In [1]: import numpy as np

In [2]: np.set_printoptions(precision=3, suppress=True, linewidth=120, sign=" ")

In [3]: tidy = lambda a: np.round(a, 3) + 0

In [4]: A2 = np.array([[1, 1], [2, -2], [0, 2]])

In [5]: W0 = np.tile(A2, (2, 3))

In [6]: W0
Out[6]: 
array([[ 1,  1,  1,  1,  1,  1],
       [ 2, -2,  2, -2,  2, -2],
       [ 0,  2,  0,  2,  0,  2],
       [ 1,  1,  1,  1,  1,  1],
       [ 2, -2,  2, -2,  2, -2],
       [ 0,  2,  0,  2,  0,  2]])

In [7]: rk = np.linalg.matrix_rank(W0)

In [8]: rk
Out[8]: np.int64(2)

In [9]: null = np.linalg.svd(W0)[2][rk:].T

In [10]: [int(np.linalg.matrix_rank(np.delete(W0, i, axis=0))) for i in range(6)]
Out[10]: [2, 2, 2, 2, 2, 2]

In [11]: [int(np.linalg.matrix_rank(W0[:, :j + 1])) for j in range(6)]
Out[11]: [1, 2, 2, 2, 2, 2]

In [12]: np.allclose(W0 @ null, 0)
Out[12]: True

In [13]: np.linalg.matrix_rank(W0, rtol=0.1)
Out[13]: np.int64(2)

In [14]: tidy(np.linalg.norm(W0, 2) / np.linalg.norm(W0))
Out[14]: np.float64(0.87)

In [15]: r0, v = W0[2], W0[1]

In [16]: r0 @ v
Out[16]: np.int64(-12)

In [17]: p = (r0 @ v) / (r0 @ r0) * r0

In [18]: p
Out[18]: array([-0., -2., -0., -2., -0., -2.])

In [19]: (v - p) @ r0
Out[19]: np.float64(0.0)

In [20]: arr = np.load("layer3.npy")

In [21]: arr
Out[21]: 
array([[-2, -1],
       [ 0,  1]])

In [22]: # triangular

In [23]: Uu, s, VT = np.linalg.svd(arr, full_matrices=False)

In [24]: tidy(np.abs(VT[0]))
Out[24]: array([ 0.851,  0.526])

In [25]: tidy(Uu.T @ Uu)
Out[25]: 
array([[ 1.,  0.],
       [ 0.,  1.]])

In [26]: tidy(s / s[0])
Out[26]: array([ 1.   ,  0.382])

In [27]: tidy(np.cumsum(s ** 2) / np.sum(s ** 2))
Out[27]: array([ 0.873,  1.   ])

In [28]: tidy(Uu.T @ arr @ VT.T)
Out[28]: 
array([[ 2.288,  0.   ],
       [ 0.   ,  0.874]])

In [29]: Uu.shape, s.shape, VT.shape
Out[29]: ((2, 2), (2,), (2, 2))

In [30]: (s > 1e-8).sum()
Out[30]: np.int64(2)

In [31]: Q = arr.astype(float).copy()

In [32]: for j in range(2):
    ...:     Q[:, j] -= Q[:, :j] @ (Q[:, :j].T @ Q[:, j])
    ...:     Q[:, j] /= np.linalg.norm(Q[:, j])
    ...: 

In [33]: Q.T @ Q
Out[33]: 
array([[ 1.,  0.],
       [ 0.,  1.]])

In [34]: rng = np.random.default_rng(49148)

In [35]: labels = rng.permutation(2)

In [36]: labels
Out[36]: array([ 0,  1])

In [37]: A2 = arr[labels][:, labels]

In [38]: np.allclose(A2, arr)
Out[38]: True

In [39]: tidy(np.sort(np.abs(np.linalg.eigvals(A2))))
Out[39]: array([ 1.,  2.])

In [40]: tidy(np.linalg.det(A2)), tidy(np.linalg.det(arr[labels]))
Out[40]: (np.float64(-2.0), np.float64(-2.0))

In [41]: A2
Out[41]: 
array([[-2, -1],
       [ 0,  1]])

In [42]: K = np.triu(rng.random((4, 4)) < 0.6, 1).astype(int)

In [43]: K = K + K.T

In [44]: K
Out[44]: 
array([[ 0,  0,  1,  0],
       [ 0,  0,  1,  1],
       [ 1,  1,  0,  0],
       [ 0,  1,  0,  0]])

In [45]: r0 = np.array([3, 0])

In [46]: np.array([np.convolve(row, r0, "same") for row in K])
Out[46]: 
array([[ 0,  0,  3,  0],
       [ 0,  0,  3,  3],
       [ 3,  3,  0,  0],
       [ 0,  3,  0,  0]])

In [47]: A2 = np.linalg.inv(K)

In [48]: tidy(np.linalg.cond(K))
Out[48]: np.float64(2.618)

In [49]: tidy(np.linalg.det(K) * A2)
Out[49]: 
array([[ 0.,  0.,  1., -1.],
       [ 0.,  0.,  0.,  1.],
       [ 1.,  0.,  0.,  0.],
       [-1.,  1.,  0.,  0.]])

In [50]: Q, vecs = np.linalg.qr(K[:, :2])[0], np.linalg.qr(K[:, 2:])[0]

In [51]: s = np.linalg.svd(Q.T @ vecs, compute_uv=False)

In [52]: (s > 0.9).sum()
Out[52]: np.int64(0)

In [53]: s
Out[53]: array([ 0.,  0.])

In [54]: np.degrees(np.arccos(s.clip(0, 1)))
Out[54]: array([ 90.,  90.])

In [55]: tidy(np.linalg.norm(Q @ Q.T - vecs @ vecs.T, 2))
Out[55]: np.float64(1.0)

In [56]: A2 = K + rng.integers(-2, 3, (4, 2)) @ rng.integers(-2, 3, (2, 4))

In [57]: A2
Out[57]: 
array([[-4,  2,  0, -1],
       [-2,  0, -1,  1],
       [ 4, -1,  0,  1],
       [-6,  5,  0, -2]])

In [58]: np.abs(A2 - K).sum(axis=1)
Out[58]: array([  8,   4,   6,  12])

In [59]: np.linalg.matrix_rank(A2 - K, tol=1e-8)
Out[59]: np.int64(2)

In [60]: A2 - K
Out[60]: 
array([[-4,  2, -1, -1],
       [-2,  0, -2,  0],
       [ 3, -2,  0,  1],
       [-6,  4,  0, -2]])

In [61]: vals, vecs = np.linalg.eigh(K)

In [62]: tidy(vecs.T @ K @ vecs)
Out[62]: 
array([[-1.618,  0.   ,  0.   ,  0.   ],
       [ 0.   , -0.618,  0.   ,  0.   ],
       [ 0.   ,  0.   ,  0.618,  0.   ],
       [ 0.   ,  0.   ,  0.   ,  1.618]])

In [63]: tidy(np.abs(vecs[:, -1]))
Out[63]: array([ 0.372,  0.602,  0.602,  0.372])

In [64]: tidy(np.linalg.svd(K, compute_uv=False))
Out[64]: array([ 1.618,  1.618,  0.618,  0.618])

In [65]: (vals > 1e-8).sum(), (vals < -1e-8).sum()
Out[65]: (np.int64(2), np.int64(2))

In [66]: np.abs(vecs[:, -1]).round(6).argmax()
Out[66]: np.int64(1)

In [67]: M = np.array([[-2, -1, 2, 2, -3, 1, -1],
    ...:     [1, 0, -2, 0, -3, 2, 1],
    ...:     [-1, 3, 2, 1, -1, -1, 2],
    ...:     [2, -3, -3, -1, 1, -1, 0],
    ...:     [-2, -3, 1, 0, 3, -1, 0],
    ...:     [-3, 3, -2, -1, -2, 2, 2]])

In [68]: M[4] = M[1]

In [69]: M
Out[69]: 
array([[-2, -1,  2,  2, -3,  1, -1],
       [ 1,  0, -2,  0, -3,  2,  1],
       [-1,  3,  2,  1, -1, -1,  2],
       [ 2, -3, -3, -1,  1, -1,  0],
       [ 1,  0, -2,  0, -3,  2,  1],
       [-3,  3, -2, -1, -2,  2,  2]])

In [70]: # rows 1 and 4 are equal

In [71]: Uu, s, VT = np.linalg.svd(M)

In [72]: vecs = VT[:(s > 1e-8).sum()]

In [73]: x = M[0] + 3 * M[1] + rng.integers(2) * np.eye(7)[3]

In [74]: x
Out[74]: array([  1.,  -1.,  -4.,   3., -12.,   7.,   2.])

In [75]: np.allclose(vecs.T @ vecs @ x, x)
Out[75]: False

In [76]: np.linalg.matrix_rank(np.vstack([M, x]))
Out[76]: np.int64(6)

In [77]: tidy(np.linalg.norm(x - vecs.T @ vecs @ x))
Out[77]: np.float64(0.838)

In [78]: np.linalg.cond(M) > 100
Out[78]: np.True_

In [79]: [round(float(x), 3) for x in np.linalg.svd(M, compute_uv=False)[:3]]
Out[79]: [7.931, 6.77, 4.862]

In [80]: np.argsort(-np.linalg.norm(M, axis=0).round(6), kind="stable")[:3]
Out[80]: array([ 4,  2,  1])

In [81]: np.linalg.matrix_rank(M, rtol=0.1)
Out[81]: np.int64(5)

In [82]: Q, _ = np.linalg.qr(np.array([[-0.8, 0.8, 1.3, -0.9],
    ...:     [1.3, 0.5, -0.5, 0.9],
    ...:     [0.2, 0.6, 2.0, 0.6],
    ...:     [-0.5, 0.3, -0.1, 0.3],
    ...:     [0.4, -1.1, 0.5, -1.2],
    ...:     [0.3, -0.8, 0.2, -0.6],
    ...:     [-0.3, -0.8, 0.0, 0.0]]))

In [83]: m1 = Q @ Q.T

In [84]: tidy(m1)
Out[84]: 
array([[ 0.783, -0.224,  0.075,  0.002,  0.069, -0.072, -0.323],
       [-0.224,  0.721,  0.078, -0.178, -0.034, -0.026, -0.334],
       [ 0.075,  0.078,  0.974, -0.005, -0.019,  0.013,  0.115],
       [ 0.002, -0.178, -0.005,  0.165, -0.271, -0.152,  0.098],
       [ 0.069, -0.034, -0.019, -0.271,  0.654,  0.382,  0.026],
       [-0.072, -0.026,  0.013, -0.152,  0.382,  0.243,  0.096],
       [-0.323, -0.334,  0.115,  0.098,  0.026,  0.096,  0.46 ]])

In [85]: np.linalg.lstsq(m1[:-1].T, m1[-1])[2]
Out[85]: np.int32(4)

In [86]: np.unique(m1.round(6), axis=0).shape
Out[86]: (7, 7)

In [87]: tidy(m1 @ np.linalg.pinv(m1) @ m1)
Out[87]: 
array([[ 0.783, -0.224,  0.075,  0.002,  0.069, -0.072, -0.323],
       [-0.224,  0.721,  0.078, -0.178, -0.034, -0.026, -0.334],
       [ 0.075,  0.078,  0.974, -0.005, -0.019,  0.013,  0.115],
       [ 0.002, -0.178, -0.005,  0.165, -0.271, -0.152,  0.098],
       [ 0.069, -0.034, -0.019, -0.271,  0.654,  0.382,  0.026],
       [-0.072, -0.026,  0.013, -0.152,  0.382,  0.243,  0.096],
       [-0.323, -0.334,  0.115,  0.098,  0.026,  0.096,  0.46 ]])

In [88]: np.abs(np.diag(np.linalg.qr(m1)[1])) > 1e-9
Out[88]: array([ True,  True,  True,  True, False, False, False])

In [89]: tidy(np.trace(np.linalg.pinv(m1) @ m1))
Out[89]: np.float64(4.0)
